In [1]: import numpy as np

In [2]: np.set_printoptions(precision=1, suppress=True, linewidth=200)

In [3]: def tidy(a):
   ...:     return np.round(a, 1) + 0
   ...: 

In [4]: mat = np.load("run9.npy")

In [5]: tidy(mat)
Out[5]: 
array([[ 0. , -1.8, -2.8,  1.8,  1.6,  2.3, -1.5, -0.4],
       [ 3.8, -0.4,  0.4,  2.7, -1.2, -0.9,  0.4, -0.1],
       [ 0. ,  0.4, -1. ,  0. ,  1.1, -3.6, -3.1, -0.1],
       [ 0.7, -3.1,  2.7, -1.4, -0.2,  0.7, -2.1, -1. ],
       [ 0.4,  2. , -0.5, -0.5, -1.1,  0.8, -0.7, -4.2],
       [-3. , -1.4,  0.9,  2.8, -1.1, -1.3,  0.6, -1.4],
       [-0.7,  0.8, -0.4,  0.4, -3.6,  1.2, -2.4,  1.9],
       [ 0.3, -2.4, -2.7, -2. , -2. , -1.3,  1.4, -0.4]])

In [6]: rng = np.random.default_rng(92188)

In [7]: z = rng.permutation(8)

In [8]: z
Out[8]: array([0, 4, 6, 3, 5, 1, 7, 2])

In [9]: M2 = mat[z][:, z]

In [10]: print(tidy(np.linalg.det(M2)), tidy(np.linalg.det(mat[z])))
-390625.0 -390625.0

In [11]: tidy(np.sort(np.abs(np.linalg.eigvals(M2))))
Out[11]: array([5., 5., 5., 5., 5., 5., 5., 5.])

In [12]: E = np.loadtxt("sample5.csv", delimiter=",")

In [13]: E
Out[13]: 
array([[-1.,  0.,  1.,  2.],
       [ 3.,  4.,  5.,  6.],
       [ 7.,  8.,  9., 10.],
       [11., 12., 13., 14.],
       [15., 16., 17., 18.]])

In [14]: u = np.array([2, 2])

In [15]: print(np.correlate(E[0], E[1], "full"))
[-6. -5.  2. 14. 14. 11.  6.]

In [16]: left, sigma, Vt = np.linalg.svd(E)

In [17]: V = Vt[:(sigma > 1e-8).sum()]

In [18]: x = E[1] + -1 * E[2] + rng.integers(2) * np.eye(4)[2]

In [19]: print(x)
[-4. -4. -4. -4.]

In [20]: tidy(np.linalg.norm(x - V.T @ V @ x))
Out[20]: np.float64(0.0)

In [21]: tidy(V.T @ V)
Out[21]: 
array([[ 0.7,  0.4,  0.1, -0.2],
       [ 0.4,  0.3,  0.2,  0.1],
       [ 0.1,  0.2,  0.3,  0.4],
       [-0.2,  0.1,  0.4,  0.7]])

In [22]: np.linalg.matrix_rank(np.vstack([E, x]))
Out[22]: np.int64(2)

In [23]: def softmax(z):
    ...:     e = np.exp(z - z.max(axis=-1, keepdims=True))
    ...:     return e / e.sum(axis=-1, keepdims=True)
    ...: 

In [24]: tidy(softmax(E[2] + -1))
Out[24]: array([0. , 0.1, 0.2, 0.6])

In [25]: print(softmax(E).sum(axis=1))
[1. 1. 1. 1. 1.]

In [26]: S = E @ E.T / np.sqrt(4)

In [27]: softmax(S).round(6).argmax(axis=1)
Out[27]: array([4, 4, 4, 4, 4])

In [28]: softmax(S)[2] @ E
Out[28]: array([15., 16., 17., 18.])

In [29]: tidy(softmax(S))
Out[29]: 
array([[0., 0., 0., 0., 1.],
       [0., 0., 0., 0., 1.],
       [0., 0., 0., 0., 1.],
       [0., 0., 0., 0., 1.],
       [0., 0., 0., 0., 1.]])

In [30]: print(np.abs(np.diag(np.linalg.qr(E)[1])) > 1e-9)
[ True  True False False]

In [31]: tidy(E @ np.linalg.pinv(E) @ E)
Out[31]: 
array([[-1.,  0.,  1.,  2.],
       [ 3.,  4.,  5.,  6.],
       [ 7.,  8.,  9., 10.],
       [11., 12., 13., 14.],
       [15., 16., 17., 18.]])

In [32]: print(np.linalg.lstsq(E[:-1].T, E[-1])[2])
2

In [33]: np.allclose(E[:-1].T @ np.linalg.lstsq(E[:-1].T, E[-1])[0], E[-1])
Out[33]: True
